$ python3 -q
>>> import numpy as np
>>> np.set_printoptions(suppress=True, linewidth=140)
>>> rnd = lambda a: np.round(a, 2) + 0
>>> feats = np.diag(np.array([0, 0, 3, 0, 1, 1])) + 4 * np.eye(6, k=1) + 4 * np.eye(6, k=-1)
>>> feats
array([[0., 4., 0., 0., 0., 0.],
       [4., 0., 4., 0., 0., 0.],
       [0., 4., 3., 4., 0., 0.],
       [0., 0., 4., 0., 4., 0.],
       [0., 0., 0., 4., 1., 4.],
       [0., 0., 0., 0., 4., 1.]])
>>> B = feats / np.linalg.norm(feats, axis=1, keepdims=True)
>>> cov = B @ B.T
>>> rnd(cov[1])
array([0.  , 1.  , 0.33, 0.5 , 0.  , 0.  ])
>>> np.argwhere(np.triu(np.abs(cov) > 0.95, 1))
array([], shape=(0, 2), dtype=int64)
>>> (cov - 2 * np.eye(6)).round(6).argmax(axis=1)
array([2, 3, 0, 5, 2, 3])
>>> rnd(cov)
array([[1.  , 0.  , 0.62, 0.  , 0.  , 0.  ],
       [0.  , 1.  , 0.33, 0.5 , 0.  , 0.  ],
       [0.62, 0.33, 1.  , 0.33, 0.43, 0.  ],
       [0.  , 0.5 , 0.33, 1.  , 0.12, 0.69],
       [0.  , 0.  , 0.43, 0.12, 1.  , 0.34],
       [0.  , 0.  , 0.  , 0.69, 0.34, 1.  ]])
>>> np.degrees(np.arccos(np.clip(cov[1, 5], -1, 1)))
np.float64(90.0)
>>> (np.abs(cov) > 0.9).astype(int)
array([[1, 0, 0, 0, 0, 0],
       [0, 1, 0, 0, 0, 0],
       [0, 0, 1, 0, 0, 0],
       [0, 0, 0, 1, 0, 0],
       [0, 0, 0, 0, 1, 0],
       [0, 0, 0, 0, 0, 1]])
>>> M = np.load("data.npy")
>>> M
array([[1, 3, 2, 2, 3],
       [2, 0, 3, 1, 2],
       [0, 0, 2, 2, 3],
       [0, 0, 1, 2, 0],
       [0, 0, 1, 1, 0]])
>>> rng = np.random.default_rng(830510)
>>> z = rng.permutation(5)
>>> z
array([2, 3, 4, 0, 1])
>>> B = M[z][:, z]
>>> np.allclose(B, M)
False
>>> B
array([[2, 2, 3, 0, 0],
       [1, 2, 0, 0, 0],
       [1, 1, 0, 0, 0],
       [2, 2, 3, 1, 3],
       [3, 1, 2, 2, 0]])
>>> rnd(np.linalg.det(B)), rnd(np.linalg.det(M[z]))
(np.float64(18.0), np.float64(18.0))
>>> np.trace(B)
np.int64(5)
>>> A = np.load("case16.npy")
>>> A
array([[  0.9,  12. ,  -0.7,   0.6,   0.3,   0.1,  -0.9],
       [ -1.2, -22. ,  -3.1,  -0.7,   1.4,   0.8,  -1.1],
       [  0.5,   4. ,   0.2,  -0.5,   1.9,   0.4,  -2.4],
       [ -0.5,  18. ,  -0.6,   0.5,  -0.1,  -1.6,  -0.9],
       [ -0.7, -26. ,   1.1,  -0.5,  -1. ,  -1. ,  -1.8],
       [  1.2,  -4. ,   0.9,   0.6,  -0.6,  -0.3,   0.9]])
>>> B = A + rng.integers(-2, 3, (6, 1)) @ rng.integers(-2, 3, (1, 7))
>>> rnd(B)
array([[  0.9,  12. ,  -0.7,   0.6,   0.3,   0.1,  -0.9],
       [  0.8, -20. ,  -3.1,  -2.7,   3.4,  -3.2,  -3.1],
       [ -1.5,   2. ,   0.2,   1.5,  -0.1,   4.4,  -0.4],
       [ -0.5,  18. ,  -0.6,   0.5,  -0.1,  -1.6,  -0.9],
       [  0.3, -25. ,   1.1,  -1.5,   0. ,  -3. ,  -2.8],
       [ -0.8,  -6. ,   0.9,   2.6,  -2.6,   3.7,   2.9]])
>>> np.linalg.matrix_rank(B - A, tol=1e-8)
np.int64(1)
>>> np.abs(B - A).sum(axis=1)
array([ 0., 14., 14.,  0.,  7., 14.])
>>> rnd(np.linalg.svd(B - A, compute_uv=False))
array([10.82,  0.  ,  0.  ,  0.  ,  0.  ,  0.  ])
>>> arr = np.maximum(np.array([[2, 0],
...     [1, 0],
...     [2, 2],
...     [2, 0],
...     [2, 1],
...     [0, 1],
...     [0, 1],
...     [1, 0],
...     [0, 2],
...     [2, 1],
...     [2, 0],
...     [0, 2],
...     [1, 0],
...     [2, 0],
...     [1, 0],
...     [1, 1],
...     [1, 1],
...     [2, 1],
...     [2, 0],
...     [2, 1],
...     [2, 1]]) @ np.array([[0, -2, -1, 3, -3], [-2, 0, -1, 2, -3]]) + np.array([4, 0, 4, 7, 7]), 0)
>>> arr
array([[ 4,  0,  2, 13,  1],
       [ 4,  0,  3, 10,  4],
       [ 0,  0,  0, 17,  0],
       [ 4,  0,  2, 13,  1],
       [ 2,  0,  1, 15,  0],
       [ 2,  0,  3,  9,  4],
       [ 2,  0,  3,  9,  4],
       [ 4,  0,  3, 10,  4],
       [ 0,  0,  2, 11,  1],
       [ 2,  0,  1, 15,  0],
       [ 4,  0,  2, 13,  1],
       [ 0,  0,  2, 11,  1],
       [ 4,  0,  3, 10,  4],
       [ 4,  0,  2, 13,  1],
       [ 4,  0,  3, 10,  4],
       [ 2,  0,  2, 12,  1],
       [ 2,  0,  2, 12,  1],
       [ 2,  0,  1, 15,  0],
       [ 4,  0,  2, 13,  1],
       [ 2,  0,  1, 15,  0],
       [ 2,  0,  1, 15,  0]])
>>> r = np.linalg.matrix_rank(arr)
>>> r
np.int64(4)
>>> ns = np.linalg.svd(arr)[2][r:].T
>>> [int(np.linalg.matrix_rank(arr[:i])) for i in range(1, len(arr) + 1)]
[1, 2, 3, 3, 4, 4, 4, 4, 4, 4, 4, 4, 4, 4, 4, 4, 4, 4, 4, 4, 4]
>>> [int(np.linalg.matrix_rank(arr[:, :j + 1])) for j in range(5)]
[1, 1, 2, 3, 4]
>>> [int(np.linalg.matrix_rank(np.delete(arr, i, axis=0))) for i in range(21)]
[4, 4, 4, 4, 4, 4, 4, 4, 4, 4, 4, 4, 4, 4, 4, 4, 4, 4, 4, 4, 4]
>>> ns.shape
(5, 1)
>>> W0 = np.loadtxt("block17.csv", delimiter=",")
>>> rnd(W0)
array([[ 1.  ,  0.  ,  0.  ],
       [ 0.  , -0.5 , -0.87],
       [ 0.  ,  0.87, -0.5 ]])
>>> r0 = np.array([6, 8, 6])
>>> B = W0 + np.outer(r0, np.eye(3)[1])
>>> rnd(np.linalg.det(B) / np.linalg.det(W0)), rnd(1 + np.linalg.solve(W0, r0)[1])
(np.float64(2.2), np.float64(2.2))
>>> rnd(B)
array([[ 1.  ,  6.  ,  0.  ],
       [ 0.  ,  7.5 , -0.87],
       [ 0.  ,  6.87, -0.5 ]])
>>> E = np.loadtxt("mat.csv", delimiter=",")
>>> E
array([[ -6., -15.,  -2.,  -5.],
       [  3.,   3.,   1.,   1.],
       [-10., -25.,  -2.,  -5.],
       [  5.,   5.,   1.,   1.]])
>>> r0, r1 = E[2], E[1]
>>> r0 @ r0
np.float64(754.0)
>>> p = (r0 @ r1) / (r0 @ r0) * r0
>>> np.linalg.matrix_rank(np.outer(r0, r1))
np.int64(1)
>>> rnd(np.linalg.norm(r0 + r1) ** 2 + np.linalg.norm(r0 - r1) ** 2)
np.float64(1548.0)
>>> B = np.array([[5, 7, 2], [3, 5, 2]])
>>> cent = np.kron(B, E)
>>> cent
array([[ -30.,  -75.,  -10.,  -25.,  -42., -105.,  -14.,  -35.,  -12.,  -30.,   -4.,  -10.],
       [  15.,   15.,    5.,    5.,   21.,   21.,    7.,    7.,    6.,    6.,    2.,    2.],
       [ -50., -125.,  -10.,  -25.,  -70., -175.,  -14.,  -35.,  -20.,  -50.,   -4.,  -10.],
       [  25.,   25.,    5.,    5.,   35.,   35.,    7.,    7.,   10.,   10.,    2.,    2.],
       [ -18.,  -45.,   -6.,  -15.,  -30.,  -75.,  -10.,  -25.,  -12.,  -30.,   -4.,  -10.],
       [   9.,    9.,    3.,    3.,   15.,   15.,    5.,    5.,    6.,    6.,    2.,    2.],
       [ -30.,  -75.,   -6.,  -15.,  -50., -125.,  -10.,  -25.,  -20.,  -50.,   -4.,  -10.],
       [  15.,   15.,    3.,    3.,   25.,   25.,    5.,    5.,   10.,   10.,    2.,    2.]])
>>> B = E / np.sqrt((E ** 2).mean(axis=1, keepdims=True))
>>> E - E.mean(axis=1, keepdims=True)
array([[  1. ,  -8. ,   5. ,   2. ],
       [  1. ,   1. ,  -1. ,  -1. ],
       [  0.5, -14.5,   8.5,   5.5],
       [  2. ,   2. ,  -2. ,  -2. ]])
>>> np.linalg.matrix_rank(E - E.mean(axis=1, keepdims=True))
np.int64(3)
>>> rnd(B[3])
array([1.39, 1.39, 0.28, 0.28])
>>> rnd(np.linalg.norm(E[0], 1)), rnd(np.linalg.norm(E[0], np.inf))
(np.float64(28.0), np.float64(15.0))
>>> rnd(np.linalg.norm(E) ** 2 / np.linalg.norm(E, 2) ** 2)
np.float64(1.01)
>>> np.trace(E)
np.float64(-4.0)
>>> (E + E.T) / 2
array([[ -6.,  -6.,  -6.,   0.],
       [ -6.,   3., -12.,   3.],
       [ -6., -12.,  -2.,  -2.],
       [  0.,   3.,  -2.,   1.]])
>>> rnd(np.abs(np.linalg.eigvals(E)).max())
np.float64(7.71)
>>> np.allclose(E @ E.T, E.T @ E)
False
>>> np.allclose(E, E.T)
False
>>> rnd(np.linalg.matrix_power(E, 2))
array([[-14.,  70.,  -4.,  20.],
       [-14., -56.,  -4., -16.],
       [-20., 100.,  -6.,  30.],
       [-20., -80.,  -6., -24.]])
>>> E.inv()
Traceback (most recent call last):
  File "<python-input-67>", line 1, in <module>
    E.inv()
    ^^^^^
AttributeError: 'numpy.ndarray' object has no attribute 'inv'
>>> F = np.load("out10.npy")
>>> F
array([[ 5,  0,  4,  1,  4],
       [ 8,  4,  6,  5,  5],
       [11,  7, 11,  5,  9],
       [11, 10, 11,  9, 14],
       [11, 10, 13, 12, 17],
       [13, 11, 17, 13, 22],
       [18, 13, 18, 16, 22],
       [21, 15, 18, 17, 25],
       [26, 17, 23, 18, 29],
       [31, 17, 25, 19, 33],
       [33, 19, 27, 21, 37],
       [38, 19, 29, 25, 41]])
>>> B = np.c_[F[:, :4] @ np.array([[0, -2, 0, 2], [0, -1, 0, -2], [-2, -2, 0, 1], [-1, -2, 1, 1]]), np.array([0, 0, 0, 1, 1, 2, 0, 0, 2, -1, 2, 0])]
>>> B
array([[  -9,  -20,    1,   15,    0],
       [ -17,  -42,    5,   19,    0],
       [ -27,  -61,    5,   24,    0],
       [ -31,  -72,    9,   22,    1],
       [ -38,  -82,   12,   27,    1],
       [ -47,  -97,   13,   34,    2],
       [ -52, -117,   16,   44,    0],
       [ -53, -127,   17,   47,    0],
       [ -64, -151,   18,   59,    2],
       [ -69, -167,   19,   72,   -1],
       [ -75, -181,   21,   76,    2],
       [ -83, -203,   25,   92,    0]])
>>> rnd(np.linalg.lstsq(F, B[:, 0])[0])
array([ 0.,  0., -2., -1.,  0.])
>>> np.linalg.matrix_rank(B)
np.int64(5)
>>> x0 = np.array([-2, 1, 3, 7, -5])
>>> a = np.maximum(F @ x0, 0)
>>> np.maximum(F @ (3 * x0), 0)
array([ 0, 48, 24, 42, 78, 51, 99, 63, 45,  0,  0,  0])
>>> np.flatnonzero(a > 1e-9)
array([1, 2, 3, 4, 5, 6, 7, 8])
>>> rnd(np.tanh(F @ x0))
array([-1.  ,  1.  ,  1.  ,  1.  ,  1.  ,  1.  ,  1.  ,  1.  ,  1.  , -0.96, -1.  ,  0.  ])
>>> np.maximum(F @ x0, 0) - np.maximum(-F @ x0, 0)
array([-11,  16,   8,  14,  26,  17,  33,  21,  15,  -2,  -4,   0])
>>> F * (a > 1e-9)[:, None]
array([[ 0,  0,  0,  0,  0],
       [ 8,  4,  6,  5,  5],
       [11,  7, 11,  5,  9],
       [11, 10, 11,  9, 14],
       [11, 10, 13, 12, 17],
       [13, 11, 17, 13, 22],
       [18, 13, 18, 16, 22],
       [21, 15, 18, 17, 25],
       [26, 17, 23, 18, 29],
       [ 0,  0,  0,  0,  0],
       [ 0,  0,  0,  0,  0],
       [ 0,  0,  0,  0,  0]])
